$ python3 -q
>>> import numpy as np
>>> from numpy import linalg as LA
>>> np.set_printoptions(precision=2, suppress=True, linewidth=160, sign=" ")
>>> rd = lambda a: np.round(a, 2) + 0
>>> feats = np.array([[-2.53, 0.11, 0.33], [-0.92, 0.04, 0.12], [-1.61, 0.07, 0.21]])
>>> # column 0 dominates
>>> r0, g = feats[1], feats[0]
>>> rd(r0 @ r0)
np.float64(0.86)
>>> pr = (r0 @ g) / (r0 @ r0) * r0
>>> LA.matrix_rank(np.outer(r0, g))
np.int64(1)
>>> E = np.load("case3.npy")
>>> rd(E)
array([[ 0.96,  0.19],
       [ 0.19,  0.04]])
>>> rd(np.trace(LA.pinv(E) @ E))
np.float64(1.0)
>>> np.allclose(E[:-1].T @ LA.lstsq(E[:-1].T, E[-1])[0], E[-1])
True
>>> LA.lstsq(E[:-1].T, E[-1])[2]
np.int32(1)
>>> np.abs(np.diag(LA.qr(E)[1])) > 1e-9
array([ True, False])
>>> left, sv, VT = LA.svd(E)
>>> evecs = VT[:(sv > 1e-8).sum()]
>>> rng = np.random.default_rng(209)
>>> vec = E[0] + 5 * E[1] + rng.integers(2) * np.eye(2)[1]
>>> rd(vec)
array([ 1.92,  1.38])
>>> rd(LA.norm(vec - evecs.T @ evecs @ vec))
np.float64(0.98)
>>> hat = np.triu(np.array([[2, 5], [1, -2]]), 1) + np.eye(2)
>>> M2 = hat @ E @ LA.inv(hat)
>>> rd(LA.det(M2))
np.float64(0.0)
>>> np.trace(M2), np.trace(E)
(np.float64(1.0), np.float64(1.0))
>>> rd(np.poly(M2))
array([ 1., -1.,  0.])
>>> rd(M2)
array([[ 1.92, -9.23],
       [ 0.19, -0.92]])
>>> rd(hat @ E - E @ hat)
array([[ 0.96, -4.62],
       [ 0.  , -0.96]])
>>> F = np.load("m.npy")
>>> F
array([[  0.4,  -0.6,  18. ,  -0.6,  -0.9],
       [ -0.3,   0.6,  10. ,   0.4,   0.8],
       [  0.3,  -0.2,  -2. ,   0.3,  -1.5],
       [ -0.2,  -0.3, -10. ,  -1. ,   1.8],
       [  0.1,   1.1,  16. ,  -0.6,  -1. ]])
>>> # column 2 dominates
>>> rd(LA.norm(F, axis=0))
array([  0.62,   1.44,  28.  ,   1.4 ,   2.82])
>>> rd(LA.norm(F[0], 1)), rd(LA.norm(F[0], np.inf))
(np.float64(20.5), np.float64(18.0))
>>> rd(F[0] @ F[2])
np.float64(-34.59)
>>> rd(LA.norm(F, axis=1))
array([ 18.05,  10.06,   2.54,  10.22,  16.08])
>>> rd(LA.det(F[::-1]))
np.float64(-0.41)
>>> rd(np.poly(F))
array([  1.  ,   3.  ,  24.95,  17.49, -19.87,   0.41])
>>> rd(LA.det(2 * F)), rd(LA.det(F))
(np.float64(-13.07), np.float64(-0.41))
>>> rd(LA.eigvals(F))
array([-1.1 +4.78j, -1.1 -4.78j, -1.4 +0.j  ,  0.58+0.j  ,  0.02+0.j  ])
>>> np.kron(np.eye(2, dtype=int), F)
array([[  0.4,  -0.6,  18. ,  -0.6,  -0.9,   0. ,  -0. ,   0. ,  -0. ,  -0. ],
       [ -0.3,   0.6,  10. ,   0.4,   0.8,  -0. ,   0. ,   0. ,   0. ,   0. ],
       [  0.3,  -0.2,  -2. ,   0.3,  -1.5,   0. ,  -0. ,  -0. ,   0. ,  -0. ],
       [ -0.2,  -0.3, -10. ,  -1. ,   1.8,  -0. ,  -0. ,  -0. ,  -0. ,   0. ],
       [  0.1,   1.1,  16. ,  -0.6,  -1. ,   0. ,   0. ,   0. ,  -0. ,  -0. ],
       [  0. ,  -0. ,   0. ,  -0. ,  -0. ,   0.4,  -0.6,  18. ,  -0.6,  -0.9],
       [ -0. ,   0. ,   0. ,   0. ,   0. ,  -0.3,   0.6,  10. ,   0.4,   0.8],
       [  0. ,  -0. ,  -0. ,   0. ,  -0. ,   0.3,  -0.2,  -2. ,   0.3,  -1.5],
       [ -0. ,  -0. ,  -0. ,  -0. ,   0. ,  -0.2,  -0.3, -10. ,  -1. ,   1.8],
       [  0. ,   0. ,   0. ,  -0. ,  -0. ,   0.1,   1.1,  16. ,  -0.6,  -1. ]])
>>> np.einsum("ij,ji->", F, F)
np.float64(-40.9)
